>>> import numpy as np
>>> from numpy import linalg as LA
>>> np.set_printoptions(precision=2, suppress=True, linewidth=100, legacy="1.25")
>>> rd = lambda a: np.round(a, 2) + 0
>>> feats = np.load("out3.npy")
>>> feats
array([[-1.53,  0.63],
       [ 0.17, -0.07],
       [ 1.87, -0.77],
       [-0.68,  0.28],
       [ 1.36, -0.56],
       [ 0.85, -0.35],
       [-3.57,  1.47],
       [ 1.02, -0.42]])
>>> rd(LA.norm(feats, 2) / LA.norm(feats))
1.0
>>> [round(float(x), 2) for x in LA.svd(feats, compute_uv=False)[:3]]
[5.15, 0.0]
>>> LA.matrix_rank(feats, rtol=0.1)
1
>>> rng = np.random.default_rng(8518)
>>> B = feats + rng.integers(-2, 3, (8, 1)) @ rng.integers(-2, 3, (1, 2))
>>> rd(B)
array([[ 2.47, -3.37],
       [ 2.17, -2.07],
       [-2.13,  3.23],
       [ 1.32, -1.72],
       [-2.64,  3.44],
       [-3.15,  3.65],
       [ 0.43, -2.53],
       [-2.98,  3.58]])
>>> np.abs(B - feats).sum(axis=1)
array([8., 4., 8., 4., 8., 8., 8., 8.])
>>> rd(B - feats)
array([[ 4., -4.],
       [ 2., -2.],
       [-4.,  4.],
       [ 2., -2.],
       [-4.,  4.],
       [-4.,  4.],
       [ 4., -4.],
       [-4.,  4.]])
>>> LA.matrix_rank(B - feats, tol=1e-8)
1
>>> def softmax(z):
...     e = np.exp(z - z.max(axis=-1, keepdims=True))
...     return e / e.sum(axis=-1, keepdims=True)
... 
>>> rd(softmax(feats[7] + 3))
array([0.81, 0.19])
>>> rd(softmax(feats).sum(axis=1))
array([1., 1., 1., 1., 1., 1., 1., 1.])
>>> rd(softmax(10 * feats[7]))
array([1., 0.])
>>> rd(softmax(feats[7]))
array([0.81, 0.19])
>>> S = feats @ feats.T / np.sqrt(2)
>>> rd(softmax(S)[7] @ feats)
array([ 1.16, -0.48])
>>> softmax(S).round(6).argmax(axis=1)
array([6, 2, 2, 6, 2, 2, 6, 2])
>>> M = np.load("layer1.npy")
>>> M
array([[-2.78, -0.31,  0.76, -0.17,  0.46,  0.02,  0.62],
       [ 0.72, -1.67, -1.35, -0.29, -0.44, -1.87, -0.33],
       [ 1.6 ,  1.21, -1.54, -0.86,  0.93,  0.44, -0.92],
       [-0.73, -1.25, -0.24,  0.31,  2.22,  0.87,  1.02],
       [ 0.43,  0.08,  0.54, -2.3 ,  0.01, -1.78, -0.23],
       [-0.8 , -0.45, -0.92, -0.94, -0.56,  2.01,  1.44],
       [-0.73,  1.06,  0.93, -1.29,  1.6 , -0.73,  1.31],
       [-0.91, -0.13,  0.75,  1.65, -0.61,  0.95, -1.9 ],
       [ 1.14, -1.17,  0.5 ,  0.18, -0.77, -0.7 , -2.23],
       [-0.27,  0.67,  0.75, -0.12,  2.26,  0.1 , -1.66],
       [ 0.37, -2.05,  0.82,  0.54, -0.64,  1.81,  0.02],
       [-0.22,  0.53,  2.37,  1.03,  0.99, -0.82,  0.58],
       [ 1.32,  0.83, -1.57, -0.77,  1.84, -0.3 ,  0.21],
       [-0.29, -0.49, -1.86,  0.46, -2.19, -0.46,  0.09],
       [-0.02,  1.62,  0.57,  1.69, -0.12,  1.75, -0.39],
       [-2.19,  0.25,  0.79,  1.6 , -0.95, -0.22,  0.03],
       [ 0.48, -0.3 , -1.12, -1.09,  1.01, -1.97, -1.14],
       [ 0.6 ,  1.21, -0.44, -0.3 ,  0.42, -0.6 , -2.52],
       [-0.26, -1.02,  0.03, -2.04,  1.48, -0.77, -0.97],
       [-0.34,  0.37, -1.13, -0.63,  0.64, -1.6 ,  2.03]])
>>> Xs = M - M.mean(axis=0)
>>> vecs = LA.svd(Xs)[2][:5]
>>> B = Xs - Xs @ vecs.T @ vecs
>>> rd(np.cov(Xs @ vecs.T, rowvar=False))
array([[2.67, 0.  , 0.  , 0.  , 0.  ],
       [0.  , 1.93, 0.  , 0.  , 0.  ],
       [0.  , 0.  , 1.61, 0.  , 0.  ],
       [0.  , 0.  , 0.  , 1.18, 0.  ],
       [0.  , 0.  , 0.  , 0.  , 0.87]])
>>> vec = np.array([1, 2, -2, 2, 2, 2, -2])
>>> np.sign((M @ vec).round(6))
array([-1., -1.,  1.,  1., -1., -1., -1.,  1., -1.,  1., -1., -1.,  1., -1.,  1., -1.,  1.,  1.,
       -1., -1.])
>>> LA.norm(M @ vec) <= LA.norm(M, 2) * LA.norm(vec) + 1e-9
True
